$ ipython --no-banner

In [1]: import numpy as np

In [2]: np.set_printoptions(precision=2, suppress=True, linewidth=160)

In [3]: rd = lambda a: np.round(a, 2) + 0

In [4]: data = np.array([[9.0, 0.0, 0.0, 0.0],
   ...:     [0.0, 5.0, -5.0, 2.0],
   ...:     [0.0, 1.0, 2.0, -4.0],
   ...:     [0.0, 0.0, -2.0, 1.0]])

In [5]: data @ data
Out[5]: 
array([[ 81.,   0.,   0.,   0.],
       [  0.,  20., -39.,  32.],
       [  0.,   7.,   7., -10.],
       [  0.,  -2.,  -6.,   9.]])

In [6]: (data != 0).astype(int)
Out[6]: 
array([[1, 0, 0, 0],
       [0, 1, 1, 1],
       [0, 1, 1, 1],
       [0, 0, 1, 1]])

In [7]: blk = np.stack([data, -3 * data, data[::-1]])

In [8]: np.linalg.matrix_rank(blk)
Out[8]: array([4, 4, 4])

In [9]: (blk @ data.T).shape
Out[9]: (3, 4, 4)

In [10]: blk.shape
Out[10]: (3, 4, 4)

In [11]: u = np.array([-4, 0])

In [12]: np.correlate(data[1], data[3], "full")
Out[12]: array([  0.,   5., -15.,  12.,  -4.,   0.,   0.])

In [13]: np.array([np.convolve(row, u, "same") for row in data])
Out[13]: 
array([[-36.,   0.,   0.,   0.],
       [  0., -20.,  20.,  -8.],
       [  0.,  -4.,  -8.,  16.],
       [  0.,   0.,   8.,  -4.]])

In [14]: np.convolve(data[1], u)
Out[14]: array([  0., -20.,  20.,  -8.,   0.])

In [15]: np.polyval(u, data[1])
Out[15]: array([  0., -20.,  20.,  -8.])

In [16]: w1 = np.array([[1, 0, 2], [1, 3, 0], [2, 2, 1], [1, 3, 0]])

In [17]: c = np.array([0, -2, 0])

In [18]: hid = np.maximum(data @ w1 + c, 0)

In [19]: hid
Out[19]: 
array([[ 9.,  0., 18.],
       [ 0.,  9.,  0.],
       [ 1.,  0.,  2.],
       [ 0.,  0.,  0.]])

In [20]: (hid > 0).mean(axis=0)
Out[20]: array([0.5 , 0.25, 0.5 ])

In [21]: np.linalg.matrix_rank(hid)
Out[21]: np.int64(2)

In [22]: cent = np.array([[0, -1, -1], [2, 1, 1], [1, 1, -2]])

In [23]: w1 @ cent
Out[23]: 
array([[ 2,  1, -5],
       [ 6,  2,  2],
       [ 5,  1, -2],
       [ 6,  2,  2]])

In [24]: hid @ cent
Out[24]: 
array([[ 18.,   9., -45.],
       [ 18.,   9.,   9.],
       [  2.,   1.,  -5.],
       [  0.,   0.,   0.]])
